% python3 -q
>>> import numpy as np
>>> np.set_printoptions(precision=3, suppress=True, linewidth=120)
>>> rd = lambda a: np.round(a, 3) + 0
>>> A2 = np.array([[-2, 1, -2, -2, 0, -2, 0],
...     [2, -1, 1, -2, 1, 0, 2],
...     [1, 0, 2, -1, -1, 2, -2]])
>>> m1 = A2.T @ A2
>>> m1
array([[ 9, -4,  8, -1,  1,  6,  2],
       [-4,  2, -3,  0, -1, -2, -2],
       [ 8, -3,  9,  0, -1,  8, -2],
       [-1,  0,  0,  9, -1,  2, -2],
       [ 1, -1, -1, -1,  2, -2,  4],
       [ 6, -2,  8,  2, -2,  8, -4],
       [ 2, -2, -2, -2,  4, -4,  8]])
>>> np.argsort(-np.linalg.norm(m1, axis=0).round(6), kind="stable")[:3]
array([2, 0, 5])
>>> rd(np.linalg.norm(m1, 2) / np.linalg.norm(m1))
np.float64(0.837)
>>> np.linalg.matrix_rank(m1, rtol=0.1)
np.int64(3)
>>> M = np.load("layer15.npy")
>>> M
array([[-2,  0,  0,  0,  0, -1,  2],
       [ 0,  2,  0, -1,  1,  0,  0],
       [-2,  0,  2,  0,  0,  1,  0],
       [ 0,  2,  0, -2, -1,  0,  0],
       [ 0, -2,  0, -1,  0,  0,  0],
       [-1,  0,  2,  0,  0,  1,  0],
       [ 2,  0, -2,  0,  0,  1,  0]])
>>> x0 = np.array([-4, 3, 0, 5, -2, -2, -1])
>>> a = np.maximum(M @ x0, 0)
>>> rd(np.tanh(M @ x0))
array([ 1.   , -0.762,  1.   , -0.964, -1.   ,  0.964, -1.   ])
>>> np.maximum(M @ x0, 0) - np.maximum(-M @ x0, 0)
array([  8,  -1,   6,  -2, -11,   2, -10])
>>> M * (a > 1e-9)[:, None]
array([[-2,  0,  0,  0,  0, -1,  2],
       [ 0,  0,  0,  0,  0,  0,  0],
       [-2,  0,  2,  0,  0,  1,  0],
       [ 0,  0,  0,  0,  0,  0,  0],
       [ 0,  0,  0,  0,  0,  0,  0],
       [-1,  0,  2,  0,  0,  1,  0],
       [ 0,  0,  0,  0,  0,  0,  0]])
>>> np.flatnonzero(a > 1e-9)
array([0, 2, 5])
